>>> import numpy as np
>>> import numpy.linalg as la
>>> np.set_printoptions(suppress=True, linewidth=200)
>>> tidy = lambda a: np.round(a, 2) + 0
>>> f = np.array([-2, 1, -1])
>>> W0 = f[np.abs(np.subtract.outer(np.arange(3), np.arange(3)))]
>>> W0
array([[-2,  1, -1],
       [ 1, -2,  1],
       [-1,  1, -2]])
>>> hat = np.triu(np.array([[2, 8, 2], [5, 9, 7], [0, 9, 4]]), 1) + np.eye(3)
>>> B = hat @ W0 @ la.inv(hat)
>>> tidy(la.det(B))
np.float64(-4.0)
>>> np.trace(B), np.trace(W0)
(np.float64(-6.0), np.int64(-6))
>>> la.matrix_rank(B)
np.int64(3)
>>> w, evecs = la.eigh(W0)
>>> x0 = np.array([7, 0, 9])
>>> tidy(x0 @ W0 @ x0 / (x0 @ x0)), tidy(w[0]), tidy(w[-1])
(np.float64(-2.97), np.float64(-4.0), np.float64(-1.0))
>>> tidy(la.eigvalsh(W0[1:, 1:]))
array([-3., -1.])
>>> tidy(evecs * np.abs(w) @ evecs.T)
array([[ 2., -1.,  1.],
       [-1.,  2., -1.],
       [ 1., -1.,  2.]])
>>> O = W0.astype(float).copy()
>>> for j in range(3):
...     O[:, j] -= O[:, :j] @ (O[:, :j].T @ O[:, j])
...     O[:, j] /= la.norm(O[:, j])
... 
>>> tidy(O)
array([[-0.82, -0.49,  0.3 ],
       [ 0.41, -0.86, -0.3 ],
       [-0.41,  0.12, -0.9 ]])
>>> tidy(O.T @ O)
array([[1., 0., 0.],
       [0., 1., 0.],
       [0., 0., 1.]])
>>> x0 = np.array([3, 1, 2])
>>> target = O @ x0
>>> c, lr = np.zeros(3), 1 / la.norm(O, 2) ** 2
>>> for i in range(60):
...     c -= lr * O.T @ (O @ c - target)
...     if i % 10 == 0: print(i, round(la.norm(O @ c - target), 2))
... 
0 0.0
10 0.0
20 0.0
30 0.0
40 0.0
50 0.0
>>> tidy(la.cond(O))
np.float64(1.0)
>>> w, evecs = la.eig(W0)
>>> tidy(w)
array([-1., -4., -1.])
>>> tidy(W0 @ evecs[:, 0] - w[0] * evecs[:, 0])
array([0., 0., 0.])
>>> tidy(np.prod(w))
np.float64(-4.0)
>>> tidy(np.sort(la.eigvals(la.inv(W0))))
array([-1.  , -1.  , -0.25])
>>> tidy(np.sort(la.eigvals(W0 @ W0)))
array([ 1.,  1., 16.])
